In [1]: import numpy as np

In [2]: np.set_printoptions(precision=1, suppress=True, linewidth=140, legacy="1.25")

In [3]: def tidy(a):
   ...:     return np.round(a, 1) + 0
   ...: 

In [4]: K = np.load("a.npy")

In [5]: K
Out[5]: 
array([[1. , 0.5, 0.2, 0.1, 0.1, 0. , 0. , 0. ],
       [0.5, 1. , 0.5, 0.2, 0.1, 0.1, 0. , 0. ],
       [0.2, 0.5, 1. , 0.5, 0.2, 0.1, 0.1, 0. ],
       [0.1, 0.2, 0.5, 1. , 0.5, 0.2, 0.1, 0.1],
       [0.1, 0.1, 0.2, 0.5, 1. , 0.5, 0.2, 0.1],
       [0. , 0.1, 0.1, 0.2, 0.5, 1. , 0.5, 0.2],
       [0. , 0. , 0.1, 0.1, 0.2, 0.5, 1. , 0.5],
       [0. , 0. , 0. , 0.1, 0.1, 0.2, 0.5, 1. ]])

In [6]: A2 = np.linalg.invert(K)
Traceback (most recent call last):
  Cell In[6], line 1
    A2 = np.linalg.invert(K)
AttributeError: module 'numpy.linalg' has no attribute 'invert'


In [7]: A2 = np.linalg.inv(K)

In [8]: tidy(K @ A2)
Out[8]: 
array([[1., 0., 0., 0., 0., 0., 0., 0.],
       [0., 1., 0., 0., 0., 0., 0., 0.],
       [0., 0., 1., 0., 0., 0., 0., 0.],
       [0., 0., 0., 1., 0., 0., 0., 0.],
       [0., 0., 0., 0., 1., 0., 0., 0.],
       [0., 0., 0., 0., 0., 1., 0., 0.],
       [0., 0., 0., 0., 0., 0., 1., 0.],
       [0., 0., 0., 0., 0., 0., 0., 1.]])

In [9]: (np.abs(A2) > 1e-9).astype(int)
Out[9]: 
array([[1, 1, 1, 1, 1, 1, 1, 1],
       [1, 1, 1, 1, 1, 1, 1, 1],
       [1, 1, 1, 1, 1, 1, 1, 1],
       [1, 1, 1, 1, 1, 1, 1, 1],
       [1, 1, 1, 1, 1, 1, 1, 1],
       [1, 1, 1, 1, 1, 1, 1, 1],
       [1, 1, 1, 1, 1, 1, 1, 1],
       [1, 1, 1, 1, 1, 1, 1, 1]])

In [10]: tidy(np.linalg.inv(A2))
Out[10]: 
array([[1. , 0.5, 0.2, 0.1, 0.1, 0. , 0. , 0. ],
       [0.5, 1. , 0.5, 0.2, 0.1, 0.1, 0. , 0. ],
       [0.2, 0.5, 1. , 0.5, 0.2, 0.1, 0.1, 0. ],
       [0.1, 0.2, 0.5, 1. , 0.5, 0.2, 0.1, 0.1],
       [0.1, 0.1, 0.2, 0.5, 1. , 0.5, 0.2, 0.1],
       [0. , 0.1, 0.1, 0.2, 0.5, 1. , 0.5, 0.2],
       [0. , 0. , 0.1, 0.1, 0.2, 0.5, 1. , 0.5],
       [0. , 0. , 0. , 0.1, 0.1, 0.2, 0.5, 1. ]])

In [11]: tidy(np.linalg.slogdet(K)[0])
Out[11]: 1.0
